$ python -q
>>> import numpy as np
>>> np.set_printoptions(precision=3, suppress=True, linewidth=120, sign=" ")
>>> tidy = lambda a: np.round(a, 3) + 0
>>> J = np.loadtxt("m.csv", delimiter=",")
>>> J
array([[ 39.414,  19.695,  40.215],
       [ 39.791,  17.953,  39.082],
       [ 39.614,  20.607,  39.191],
       [ 40.427,  19.851,  39.339],
       [ 39.765,  18.699,  41.278],
       [ 39.655,  20.44 ,  37.676],
       [ 40.438,  20.834,  40.141],
       [ 39.706,  20.13 ,  41.454],
       [ 39.379,  20.997,  41.284],
       [ 39.515,  18.956,  40.867],
       [ 38.725,  21.522,  39.349],
       [ 41.538,  21.094,  40.267],
       [ 40.969,  19.147,  38.226],
       [ 39.399,  18.325,  39.796],
       [ 38.444,  18.134,  42.111]])
>>> Xc = J - J.mean(axis=0)
>>> left, sig, Vh = np.linalg.svd(Xc, full_matrices=False)
>>> tidy(sig ** 2 / (sig ** 2).sum())
array([ 0.517,  0.339,  0.144])
>>> tidy(np.abs(Vh[-1]))
array([ 0.953,  0.145,  0.266])
>>> np.linalg.matrix_rank(Xc)
np.int64(3)
>>> Xc = (J - J.mean(axis=0)) / J.std(axis=0)
>>> tidy(Xc.std(axis=0))
array([ 1.,  1.,  1.])
>>> beta = np.linalg.lstsq(np.delete(Xc, 1, axis=1), Xc[:, 1])[0]
>>> tidy(1 - np.var(Xc[:, 1] - np.delete(Xc, 1, axis=1) @ beta))
np.float64(0.054)
>>> data = np.array([[4.0, 3.0, 0.0, 3.0],
...     [3.0, 4.0, 0.0, 3.0],
...     [0.0, 0.0, 4.0, 0.0],
...     [3.0, 3.0, 0.0, 4.0]])
>>> L = np.linalg.cholesky(data)
>>> tidy(L)
array([[ 2.   ,  0.   ,  0.   ,  0.   ],
       [ 1.5  ,  1.323,  0.   ,  0.   ],
       [ 0.   ,  0.   ,  2.   ,  0.   ],
       [ 1.5  ,  0.567,  0.   ,  1.195]])
>>> tidy(np.diag(L) ** 2)
array([ 4.   ,  1.75 ,  4.   ,  1.429])
>>> L @ L.T
array([[ 4.,  3.,  0.,  3.],
       [ 3.,  4.,  0.,  3.],
       [ 0.,  0.,  4.,  0.],
       [ 3.,  3.,  0.,  4.]])
>>> np.einsum("ij,ji->", data, data)
np.float64(118.0)
>>> tidy(np.linalg.det(2 * data)), tidy(np.linalg.det(data))
(np.float64(640.0), np.float64(40.0))
>>> tidy(np.linalg.eigvals(data).sum().real)
np.float64(16.0)
>>> tidy(np.linalg.det(data[::-1]))
np.float64(40.0)
>>> np.einsum("ii->", data)
np.float64(16.0)
>>> W0 = np.load("block17.npy")
>>> W0
array([[  3,  10,   0,   2,   2],
       [  2,   5,   0,   1,   3],
       [  1,   5,   1,   1,   1],
       [  3,   0,   3,   0,   2],
       [  1,   5,   2,   1,   0]])
>>> np.linalg.cond(W0) > 100
np.True_
>>> np.argsort(-np.linalg.norm(W0, axis=0).round(6), kind="stable")[:3]
array([ 1,  0,  4])
>>> tidy(np.linalg.norm(W0, 2) / np.linalg.norm(W0))
np.float64(0.938)
>>> m1 = np.loadtxt("a.csv", delimiter=",")
>>> m1
array([[ 7.024, -3.021,  9.01 ],
       [ 6.999, -2.999,  9.006],
       [ 7.014, -2.985,  8.98 ],
       [ 6.974, -2.944,  8.991],
       [ 7.015, -2.993,  8.978],
       [ 6.996, -2.997,  9.02 ],
       [ 6.974, -3.011,  9.005],
       [ 6.979, -3.037,  9.009],
       [ 6.999, -3.001,  8.997],
       [ 6.993, -2.981,  9.002],
       [ 6.994, -3.   ,  9.017],
       [ 6.992, -2.995,  9.022],
       [ 7.003, -2.989,  9.023],
       [ 0.006,  1.031, -0.002],
       [-0.021,  1.048,  0.   ],
       [-0.016,  1.015,  0.032],
       [-0.019,  1.003, -0.002],
       [-0.017,  1.003, -0.017],
       [ 0.001,  0.993,  0.014],
       [ 0.021,  1.049,  0.006],
       [-0.012,  0.987,  0.041],
       [-0.039,  1.012, -0.006],
       [-0.016,  1.004, -0.014],
       [-0.011,  1.007, -0.059],
       [ 0.002,  0.989, -0.032],
       [-0.039,  1.003, -0.024]])
>>> left, sig, Vh = np.linalg.svd(m1)
>>> tidy(sig)
array([ 42.522,   3.516,   0.089])
>>> np.argmax(sig[:-1] / (sig[1:] + 1e-6)) + 1
np.int64(2)
>>> A2 = left[:, :2] @ np.diag(sig[:2]) @ Vh[:2]
>>> tidy(np.abs(m1 - A2).max())
np.float64(0.027)
>>> np.linalg.matrix_rank(A2)
np.int64(2)
>>> tidy(np.linalg.norm(m1 - A2) / np.linalg.norm(m1))
np.float64(0.002)
>>> round(np.log10(np.linalg.cond(m1)))
3
>>> np.argsort(-np.linalg.norm(m1, axis=0).round(6), kind="stable")[:3]
array([ 2,  0,  1])
>>> idx = m1[:, 1] > np.median(m1[:, 1])
>>> f = m1[idx].mean(axis=0) - m1[~idx].mean(axis=0)
>>> idx.astype(int)
array([ 0,  0,  0,  0,  0,  0,  0,  0,  0,  0,  0,  0,  0,  1,  1,  1,  1,  1,  1,  1,  1,  1,  1,  1,  1,  1])
>>> (((m1 - m1.mean(axis=0)) @ f > 0) == idx).mean()
np.float64(1.0)
>>> ((m1 - m1.mean(axis=0)) @ f > 0).astype(int)
array([ 0,  0,  0,  0,  0,  0,  0,  0,  0,  0,  0,  0,  0,  1,  1,  1,  1,  1,  1,  1,  1,  1,  1,  1,  1,  1])
>>> np.argsort(-np.abs(f).round(6), kind="stable")
array([ 2,  0,  1])
>>> tidy(f)
array([-7.009,  4.007, -9.009])
>>> E = np.loadtxt("arr.csv", delimiter=",")
>>> E
array([[-0.111, -1.498,  0.44 ],
       [-0.1  , -1.4  ,  0.4  ],
       [ 0.2  ,  1.   ,  0.8  ]])
>>> t3 = np.stack([E, -2 * E, E[::-1]])
>>> np.linalg.matrix_rank(t3)
array([ 3,  3,  3])
>>> t3.shape
(3, 3, 3)
>>> tidy(t3.sum(axis=0))
array([[ 0.311,  2.498,  0.36 ],
       [ 0.   ,  0.   ,  0.   ],
       [-0.311, -2.498, -0.36 ]])
>>> q, R = np.linalg.qr(E)
>>> q.shape, R.shape
((3, 3), (3, 3))
>>> tidy(R)
array([[ 0.25 ,  2.028,  0.285],
       [ 0.   ,  1.045, -0.955],
       [ 0.   ,  0.   ,  0.032]])
>>> tidy(q @ R)
array([[-0.111, -1.498,  0.44 ],
       [-0.1  , -1.4  ,  0.4  ],
       [ 0.2  ,  1.   ,  0.8  ]])
>>> np.allclose(R.T @ R, E.T @ E)
True
>>> np.allclose(E, E.T)
False
>>> basis = np.array([[2, -2, -2, -1], [4, 3, -4, 5], [5, -4, -2, 5], [5, -1, -1, 2]])
>>> rng = np.random.default_rng(74522)
>>> M = (rng.random((17, 4)) < 0.25) @ basis
>>> M
array([[ 5, -4, -2,  5],
       [ 7, -6, -4,  4],
       [ 5, -1, -1,  2],
       [ 5, -1, -1,  2],
       [ 0,  0,  0,  0],
       [ 0,  0,  0,  0],
       [ 0,  0,  0,  0],
       [ 6,  1, -6,  4],
       [ 7, -6, -4,  4],
       [ 2, -2, -2, -1],
       [ 0,  0,  0,  0],
       [ 0,  0,  0,  0],
       [11,  0, -7,  6],
       [16, -4, -9, 11],
       [ 0,  0,  0,  0],
       [ 2, -2, -2, -1],
       [ 5, -1, -1,  2]])
>>> A2 = np.c_[M[:, :1] @ np.array([[6]]), np.array([2, 2, -3, 1, -1, -2, -1, -1, -2, 2, -2, -1, -3, 3, 1, 2, 0])]
>>> A2
array([[30,  2],
       [42,  2],
       [30, -3],
       [30,  1],
       [ 0, -1],
       [ 0, -2],
       [ 0, -1],
       [36, -1],
       [42, -2],
       [12,  2],
       [ 0, -2],
       [ 0, -1],
       [66, -3],
       [96,  3],
       [ 0,  1],
       [12,  2],
       [30,  0]])
>>> np.linalg.matrix_rank(np.c_[M, A2])
np.int64(5)
